% python3 -q
>>> import numpy as np
>>> np.set_printoptions(precision=2, suppress=True, linewidth=100)
>>> tidy = lambda a: np.round(a, 2) + 0
>>> J = np.load("m.npy")
>>> J
array([[-0.91, -2.97, -0.99,  0.05,  0.03],
       [ 2.  ,  6.03,  1.95, -0.06, -0.01],
       [-2.07, -5.94, -2.01, -0.04, -0.01],
       [ 1.  ,  3.01,  0.98,  0.06, -0.01]])
>>> x0 = np.array([1, 2, 1, 1, 1])
>>> h = np.maximum(J @ x0, 0)
>>> tidy(np.tanh(J @ x0))
array([-1.,  1., -1.,  1.])
>>> tidy(np.maximum(J @ x0, 0) - np.maximum(-J @ x0, 0))
array([ -7.76,  15.94, -16.01,   8.05])
>>> np.maximum(J @ (3 * x0), 0)
array([ 0.  , 47.82,  0.  , 24.15])
>>> B = J / np.linalg.norm(J, axis=1, keepdims=True)
>>> G = B @ B.T
>>> (G - 2 * np.eye(4)).round(6).argmax(axis=1)
array([2, 3, 0, 1])
>>> tidy(G[3])
array([-1.,  1., -1.,  1.])
>>> np.argwhere(np.triu(np.abs(G) > 0.95, 1))
array([[0, 1],
       [0, 2],
       [0, 3],
       [1, 2],
       [1, 3],
       [2, 3]])
>>> tidy(np.degrees(np.arccos(np.clip(G[3, 1], -1, 1))))
np.float64(1.56)
>>> ang = np.radians(180)
>>> Rm = np.eye(5)
>>> Rm[1, 1] = Rm[3, 3] = np.cos(ang)
>>> Rm[1, 3], Rm[3, 1] = -np.sin(ang), np.sin(ang)
>>> tidy(Rm)
array([[ 1.,  0.,  0.,  0.,  0.],
       [ 0., -1.,  0.,  0.,  0.],
       [ 0.,  0.,  1.,  0.,  0.],
       [ 0.,  0.,  0., -1.,  0.],
       [ 0.,  0.,  0.,  0.,  1.]])
>>> B = J @ Rm.T
>>> tidy(np.linalg.svd(J, compute_uv=False)), tidy(np.linalg.svd(B, compute_uv=False))
(array([10.46,  0.15,  0.07,  0.05]), array([10.46,  0.15,  0.07,  0.05]))
>>> tidy(B)
array([[-0.91,  2.97, -0.99, -0.05,  0.03],
       [ 2.  , -6.03,  1.95,  0.06, -0.01],
       [-2.07,  5.94, -2.01,  0.04, -0.01],
       [ 1.  , -3.01,  0.98, -0.06, -0.01]])
>>> np.allclose(np.linalg.norm(J, axis=1), np.linalg.norm(B, axis=1))
True
>>> B = np.array([[3, 4], [3, 5]])
>>> C = np.kron(B, J)
>>> tidy(np.linalg.norm(C, 2)), tidy(np.linalg.norm(B, 2) * np.linalg.norm(J, 2))
(np.float64(80.24), np.float64(80.24))
>>> data = np.tanh(np.array([[-1.3, -1.6],
...     [-1.5, 1.3],
...     [2.4, 2.1],
...     [0.4, 0.7],
...     [0.8, -0.5],
...     [-1.4, 0.3],
...     [2.5, 0.5],
...     [1.7, 0.3],
...     [-1.1, -1.3],
...     [-1.3, 0.6],
...     [0.4, -0.4],
...     [-0.1, 0.9],
...     [-1.5, 0.1],
...     [-2.9, 0.0],
...     [1.0, 0.5],
...     [0.0, 1.2],
...     [-0.2, 0.9],
...     [-0.4, -1.4],
...     [-0.4, -1.0],
...     [-0.8, -0.6],
...     [0.5, 0.2],
...     [0.4, -2.9],
...     [0.1, 0.2],
...     [1.0, 0.4],
...     [-0.4, -2.6],
...     [-0.8, 1.1],
...     [0.6, 0.8],
...     [-0.4, 0.5],
...     [-0.8, -0.6]]) @ np.array([[-0.1, 0.9, -0.8, -1.6, -1.2, -0.1, 0.3, 0.5],
...     [0.7, 0.1, -0.2, 0.5, 0.9, 1.3, -1.5, -0.2]]))
>>> tidy(data)
array([[-0.76, -0.87,  0.88,  0.86,  0.12, -0.96,  0.96, -0.32],
       [ 0.79, -0.84,  0.74,  1.  ,  0.99,  0.95, -0.98, -0.77],
       [ 0.84,  0.98, -0.98, -0.99, -0.76,  0.99, -0.98,  0.65],
       [ 0.42,  0.41, -0.43, -0.28,  0.15,  0.7 , -0.73,  0.06],
       [-0.41,  0.58, -0.49, -0.91, -0.89, -0.62,  0.76,  0.46],
       [ 0.34, -0.84,  0.79,  0.98,  0.96,  0.49, -0.7 , -0.64],
       [ 0.1 ,  0.98, -0.97, -1.  , -0.99,  0.38,  0.  ,  0.82],
       [ 0.04,  0.92, -0.89, -0.99, -0.94,  0.22,  0.06,  0.66],
       [-0.66, -0.81,  0.81,  0.8 ,  0.15, -0.92,  0.92, -0.28],
       [ 0.5 , -0.8 ,  0.73,  0.98,  0.97,  0.72, -0.86, -0.65],
       [-0.31,  0.31, -0.24, -0.69, -0.69, -0.51,  0.62,  0.27],
       [ 0.56,  0.  , -0.1 ,  0.54,  0.73,  0.83, -0.88, -0.23],
       [ 0.22, -0.87,  0.83,  0.99,  0.96,  0.27, -0.54, -0.65],
       [ 0.28, -0.99,  0.98,  1.  ,  1.  ,  0.28, -0.7 , -0.9 ],
       [ 0.24,  0.74, -0.72, -0.87, -0.64,  0.5 , -0.42,  0.38],
       [ 0.69,  0.12, -0.24,  0.54,  0.79,  0.92, -0.95, -0.24],
       [ 0.57, -0.09, -0.02,  0.65,  0.78,  0.83, -0.89, -0.27],
       [-0.74, -0.46,  0.54, -0.06, -0.65, -0.94,  0.96,  0.08],
       [-0.58, -0.43,  0.48,  0.14, -0.4 , -0.85,  0.88,  0.  ],
       [-0.33, -0.65,  0.64,  0.75,  0.4 , -0.6 ,  0.58, -0.27],
       [ 0.09,  0.44, -0.41, -0.6 , -0.4 ,  0.21, -0.15,  0.21],
       [-0.97,  0.07,  0.25, -0.97, -1.  , -1.  ,  1.  ,  0.65],
       [ 0.13,  0.11, -0.12, -0.06,  0.06,  0.24, -0.26,  0.01],
       [ 0.18,  0.74, -0.71, -0.89, -0.69,  0.4 , -0.29,  0.4 ],
       [-0.94, -0.55,  0.69, -0.58, -0.95, -1.  ,  1.  ,  0.31],
       [ 0.69, -0.54,  0.4 ,  0.95,  0.96,  0.91, -0.96, -0.55],
       [ 0.46,  0.55, -0.56, -0.51,  0.  ,  0.75, -0.77,  0.14],
       [ 0.37, -0.3 ,  0.22,  0.71,  0.73,  0.6 , -0.7 , -0.29],
       [-0.33, -0.65,  0.64,  0.75,  0.4 , -0.6 ,  0.58, -0.27]])
>>> rng = np.random.default_rng(56081)
>>> B = J + rng.integers(-2, 3, (4, 1)) @ rng.integers(-2, 3, (1, 5))
>>> tidy(B)
array([[ 0.09, -3.97, -1.99, -0.95, -1.97],
       [ 0.  ,  8.03,  3.95,  1.94,  3.99],
       [-1.07, -6.94, -3.01, -1.04, -2.01],
       [ 2.  ,  2.01, -0.02, -0.94, -2.01]])
>>> np.linalg.matrix_rank(B - J, tol=1e-8)
np.int64(1)
